% ipython --no-banner

In [1]: import numpy as np

In [2]: np.set_printoptions(precision=3, suppress=True, linewidth=200, sign=" ")

In [3]: M = np.load("test18.npy")

In [4]: M
Out[4]: 
array([[-8,  5,  8],
       [ 0,  0,  0],
       [ 9,  3,  6],
       [-8,  5,  8],
       [ 0,  0,  0],
       [ 9,  3,  6],
       [-1, 10,  9],
       [ 0,  0,  0],
       [ 0,  0,  0],
       [ 1,  8, 14],
       [ 0,  0,  0],
       [ 0,  0,  0],
       [ 7,  5,  1],
       [ 0,  0,  0],
       [ 0,  0,  0]])

In [5]: Xc = M - M.mean(axis=0)

In [6]: left, sigma, Vt = np.linalg.svd(Xc, full_matrices=False)

In [7]: print(np.linalg.matrix_rank(Xc))
3

In [8]: np.abs(left[:, 0]).argmax()
Out[8]: np.int64(9)

In [9]: sigma
Out[9]: array([ 21.06 ,  17.883,   5.061])

In [10]: (np.sign(left[:, 0]) == np.sign(left[0, 0])).astype(int)
Out[10]: array([ 1,  0,  0,  1,  0,  0,  1,  0,  0,  1,  0,  0,  0,  0,  0])

In [11]: Vt[0] * np.sign(Vt[0, np.abs(Vt[0]).argmax()])
Out[11]: array([-0.36 ,  0.524,  0.772])

In [12]: round(float((sigma ** 2).sum() ** 2 / (sigma ** 4).sum()), 3)
Out[12]: 2.077

In [13]: data = np.load("layer4.npy")

In [14]: print(data)
[[ 14   1]
 [  1  28]]

In [15]: # symmetric

In [16]: ev, evecs = np.linalg.eigh(data)

In [17]: np.round(evecs.T @ data @ evecs, 3) + 0
Out[17]: 
array([[ 13.929,   0.   ],
       [  0.   ,  28.071]])

In [18]: ev
Out[18]: array([ 13.929,  28.071])

In [19]: np.linalg.svd(data, compute_uv=False)
Out[19]: array([ 28.071,  13.929])

In [20]: ev.sum(), np.trace(data)
Out[20]: (np.float64(42.0), np.int64(42))

In [21]: print(np.linalg.eigvalsh(data @ data))
[ 194.015  787.985]

In [22]: print(np.abs(evecs[:, -1]).round(6).argmax())
1

In [23]: feats = np.array([[6, 0, -2, -2], [0, 12, -2, -2], [-2, -2, 3, 3], [-2, -2, 3, 3]])

In [24]: left, sigma, Vt = np.linalg.svd(feats)

In [25]: print(np.argmax(sigma[:-1] / (sigma[1:] + 1e-6)) + 1)
3

In [26]: B = left[:, :3] @ np.diag(sigma[:3]) @ Vt[:3]

In [27]: np.linalg.matrix_rank(feats, rtol=0.05)
Out[27]: np.int64(3)

In [28]: np.linalg.matrix_rank(B)
Out[28]: np.int64(3)

In [29]: round(np.linalg.norm(feats - B) / np.linalg.norm(feats), 3)
Out[29]: np.float64(0.0)

In [30]: def softmax(z):
    ...:     e = np.exp(z - z.max(axis=-1, keepdims=True))
    ...:     return e / e.sum(axis=-1, keepdims=True)
    ...: 

In [31]: np.round(softmax(data[0]), 3) + 0
Out[31]: array([ 1.,  0.])

In [32]: np.round(softmax(data[0] + 5), 3) + 0
Out[32]: array([ 1.,  0.])

In [33]: print(softmax(data).sum(axis=1))
[ 1.  1.]

In [34]: print(np.round(softmax(10 * data[0]), 3) + 0)
[ 1.  0.]

In [35]: scores = data @ data.T / np.sqrt(2)

In [36]: softmax(scores)[0] @ data
Out[36]: array([ 14.,   1.])

In [37]: softmax(scores).round(6).argmax(axis=1)
Out[37]: array([ 0,  1])

In [38]: print(np.round(softmax(scores + np.triu(np.full(scores.shape, -np.inf), 1)), 3) + 0)
[[ 1.  0.]
 [ 0.  1.]]

In [39]: ev, evecs = np.linalg.eigh(feats)

In [40]: x0 = np.array([-3, 3, -3, 1])

In [41]: print(np.abs(feats).sum(axis=1).max(), np.round(np.abs(ev).max(), 3))
16 13.292

In [42]: np.round(x0 @ feats @ x0 / (x0 @ x0), 3), round(float(ev[0]), 3), np.round(ev[-1], 3)
Out[42]: (np.float64(6.214), 0.0, np.float64(13.292))

In [43]: np.round(np.linalg.eigvalsh(feats[1:, 1:]), 3) + 0
Out[43]: array([  0.   ,   4.877,  13.123])

In [44]: np.round(evecs * np.maximum(ev, 0) @ evecs.T, 3) + 0
Out[44]: 
array([[ 6.,  0., -2., -2.],
       [ 0., 12., -2., -2.],
       [-2., -2.,  3.,  3.],
       [-2., -2.,  3.,  3.]])

In [45]: ev, evecs = np.linalg.eigh(feats)

In [46]: np.unique(ev.round(6) + 0, return_counts=True)[1]
Out[46]: array([ 1,  1,  1,  1])

In [47]: np.round(np.linalg.eigvalsh(feats @ feats), 3) + 0
Out[47]: array([   0.   ,    7.336,   64.   ,  176.664])

In [48]: np.round(np.linalg.svd(feats, compute_uv=False), 3) + 0
Out[48]: array([ 13.292,   8.   ,   2.708,   0.   ])

In [49]: np.abs(evecs[:, -1])
Out[49]: array([ 0.159,  0.898,  0.29 ,  0.29 ])

In [50]: np.round(evecs.T @ feats @ evecs, 3) + 0
Out[50]: 
array([[  0.   ,   0.   ,   0.   ,   0.   ],
       [  0.   ,   2.708,   0.   ,   0.   ],
       [  0.   ,   0.   ,   8.   ,   0.   ],
       [  0.   ,   0.   ,   0.   ,  13.292]])

In [51]: print(np.abs(evecs[:, -1]).round(6).argmax())
1

In [52]: np.linalg.eigvalsh(feats + 2 * np.eye(4))
Out[52]: array([  2.   ,   4.708,  10.   ,  15.292])

In [53]: print(ev.round(3) + 0)
[  0.      2.708   8.     13.292]

In [54]: ev.sum(), np.trace(feats)
Out[54]: (np.float64(24.0), np.int64(24))

In [55]: A = np.loadtxt("mat.csv", delimiter=",")

In [56]: print(A)
[[ 15.159  32.571 -30.559]
 [  8.524 -19.37    9.945]
 [  8.761 -19.294  11.127]
 [  6.706 -16.79   10.724]
 [-16.371 -16.891  -2.265]
 [-18.804 -17.978  -4.336]
 [ 14.93   31.308 -28.283]
 [-18.98  -17.429  -4.479]
 [ 13.662  33.715 -29.114]
 [  7.306 -17.316  10.276]
 [  7.034 -17.133   8.948]
 [  7.177 -18.128  10.725]
 [  8.902 -19.135  10.345]
 [  7.663 -17.651  10.106]
 [  8.339 -18.659  10.939]
 [ 14.209  31.337 -30.084]
 [  8.429 -18.395   8.795]
 [ 13.424  31.405 -29.306]
 [ 12.916  31.877 -30.824]
 [  7.571 -17.139  11.317]
 [  6.95  -17.962  10.474]
 [-18.738 -17.996  -5.361]
 [-18.606 -17.501  -4.529]
 [  7.044 -21.534   8.789]]

In [57]: rng = np.random.default_rng(188)

In [58]: z = rng.permutation(3)

In [59]: B = A[:, z] * rng.choice([-1, 1], 3)

In [60]: B
Out[60]: 
array([[-30.559,  15.159,  32.571],
       [  9.945,   8.524, -19.37 ],
       [ 11.127,   8.761, -19.294],
       [ 10.724,   6.706, -16.79 ],
       [ -2.265, -16.371, -16.891],
       [ -4.336, -18.804, -17.978],
       [-28.283,  14.93 ,  31.308],
       [ -4.479, -18.98 , -17.429],
       [-29.114,  13.662,  33.715],
       [ 10.276,   7.306, -17.316],
       [  8.948,   7.034, -17.133],
       [ 10.725,   7.177, -18.128],
       [ 10.345,   8.902, -19.135],
       [ 10.106,   7.663, -17.651],
       [ 10.939,   8.339, -18.659],
       [-30.084,  14.209,  31.337],
       [  8.795,   8.429, -18.395],
       [-29.306,  13.424,  31.405],
       [-30.824,  12.916,  31.877],
       [ 11.317,   7.571, -17.139],
       [ 10.474,   6.95 , -17.962],
       [ -5.361, -18.738, -17.996],
       [ -4.529, -18.606, -17.501],
       [  8.789,   7.044, -21.534]])

In [61]: left, _, Vt = np.linalg.svd(A.T @ B)

In [62]: z
Out[62]: array([ 2,  0,  1])

In [63]: arr = np.load("data.npy")

In [64]: arr
Out[64]: 
array([[ 0.3  , -0.7  , -2.   , -1.2  ],
       [ 1.4  , -0.9  ,  1.5  , -1.2  ],
       [ 0.9  ,  1.   ,  0.8  , -1.6  ],
       [ 1.398, -0.824,  1.479, -1.126]])

In [65]: np.argsort(-np.linalg.norm(arr, axis=0).round(6), kind="stable")[:3]
Out[65]: array([ 2,  3,  0])

In [66]: z = rng.integers(0, 2, 3)

In [67]: mat = np.array([[-2, 0, -1], [-1, -2, 2], [-2, -1, 0]]) * (z[:, None] == z)

In [68]: mat
Out[68]: 
array([[-2,  0, -1],
       [-1, -2,  2],
       [-2, -1,  0]])

In [69]: ev, evecs = np.linalg.eig(mat)

In [70]: print(np.round(np.prod(ev), 3))
-1.0

In [71]: ev
Out[71]: array([-2.618, -0.382, -1.   ])

In [72]: print(round(np.log10(np.linalg.cond(mat))))
2

In [73]: print(np.linalg.cond(mat) > 100)
False

In [74]: round(float(np.linalg.norm(mat, 2) / np.linalg.norm(mat)), 3)
Out[74]: 0.802

In [75]: [round(float(x), 3) for x in np.linalg.svd(mat, compute_uv=False)[:3]]
Out[75]: [3.494, 2.604, 0.11]

In [76]: np.abs(np.linalg.svd(mat)[2][-1])
Out[76]: array([ 0.328,  0.737,  0.591])

In [77]: round(np.linalg.eigvals(mat).sum().real, 3)
Out[77]: np.float64(-4.0)

In [78]: np.linalg.eigvals(mat)
Out[78]: array([-2.618, -0.382, -1.   ])

In [79]: round(np.linalg.det(2 * mat), 3), np.round(np.linalg.det(mat), 3)
Out[79]: (np.float64(-8.0), np.float64(-1.0))

In [80]: np.kron(np.eye(2, dtype=int), mat)
Out[80]: 
array([[-2,  0, -1,  0,  0,  0],
       [-1, -2,  2,  0,  0,  0],
       [-2, -1,  0,  0,  0,  0],
       [ 0,  0,  0, -2,  0, -1],
       [ 0,  0,  0, -1, -2,  2],
       [ 0,  0,  0, -2, -1,  0]])

In [81]: np.einsum("ii->", mat)
Out[81]: np.int64(-4)

In [82]: print(np.einsum("ij,ji->", mat, mat))
8

In [83]: np.poly(mat)
Out[83]: array([ 1.,  4.,  4.,  1.])

In [84]: np.allclose(mat @ mat.T, mat.T @ mat)
Out[84]: False

In [85]: mat @ mat
Out[85]: 
array([[ 6,  1,  2],
       [ 0,  2, -3],
       [ 5,  2,  0]])

In [86]: np.linalg.matrix_power(mat, 4)
Out[86]: 
array([[ 46,  12,   9],
       [-15,  -2,  -6],
       [ 30,   9,   4]])

In [87]: (mat + mat.T) / 2
Out[87]: 
array([[-2. , -0.5, -1.5],
       [-0.5, -2. ,  0.5],
       [-1.5,  0.5,  0. ]])

In [88]: np.allclose(mat, mat.T)
Out[88]: False

In [89]: assert mat == mat.T
ValueError: The truth value of an array with more than one element is ambiguous. Use a.any() or a.all()


In [90]: r0 = np.array([-1, -4, -3, -5])

In [91]: W0 = 5 * np.eye(4) + np.outer(r0, r0)

In [92]: print(W0)
[[  6.   4.   3.   5.]
 [  4.  21.  12.  20.]
 [  3.  12.  14.  15.]
 [  5.  20.  15.  30.]]

In [93]: # equal to its transpose

In [94]: left, sigma, Vt = np.linalg.svd(W0)

In [95]: sigma
Out[95]: array([ 56.,   5.,   5.,   5.])

In [96]: B = left[:, :1] @ np.diag(sigma[:1]) @ Vt[:1]

In [97]: print(B)
[[  1.098   4.392   3.294   5.49 ]
 [  4.392  17.569  13.176  21.961]
 [  3.294  13.176   9.882  16.471]
 [  5.49   21.961  16.471  27.451]]

In [98]: np.round(np.linalg.norm(W0 - B) / np.linalg.norm(W0), 3)
Out[98]: np.float64(0.153)

In [99]: ev, evecs = np.linalg.eigvalsh(B)
ValueError: too many values to unpack (expected 2)


In [100]: ev, evecs = np.linalg.eigh(B)

In [101]: np.linalg.eigvalsh(B + -2 * np.eye(4))
Out[101]: array([-2., -2., -2., 54.])

In [102]: np.round(evecs.T @ evecs, 3) + 0
Out[102]: 
array([[ 1.,  0.,  0.,  0.],
       [ 0.,  1.,  0.,  0.],
       [ 0.,  0.,  1.,  0.],
       [ 0.,  0.,  0.,  1.]])

In [103]: np.round(np.linalg.eigvalsh(B @ B), 3) + 0
Out[103]: array([    0.,     0.,     0.,  3136.])

In [104]: print(np.unique(ev.round(6) + 0, return_counts=True)[1])
[ 3  1]

In [105]: np.round(evecs.T @ B @ evecs, 3) + 0
Out[105]: 
array([[  0.,   0.,   0.,   0.],
       [  0.,   0.,   0.,   0.],
       [  0.,   0.,   0.,   0.],
       [  0.,   0.,   0.,  56.]])

In [106]: round(float(ev.sum()), 3), round(float(np.trace(B)), 3)
Out[106]: (56.0, 56.0)

In [107]: np.abs(evecs[:, -1]).round(6).argmax()
Out[107]: np.int64(3)

In [108]: print(ev.round(3) + 0)
[  0.   0.   0.  56.]

In [109]: evecs @ np.diag(ev) @ evecs.T
Out[109]: 
array([[  1.098,   4.392,   3.294,   5.49 ],
       [  4.392,  17.569,  13.176,  21.961],
       [  3.294,  13.176,   9.882,  16.471],
       [  5.49 ,  21.961,  16.471,  27.451]])
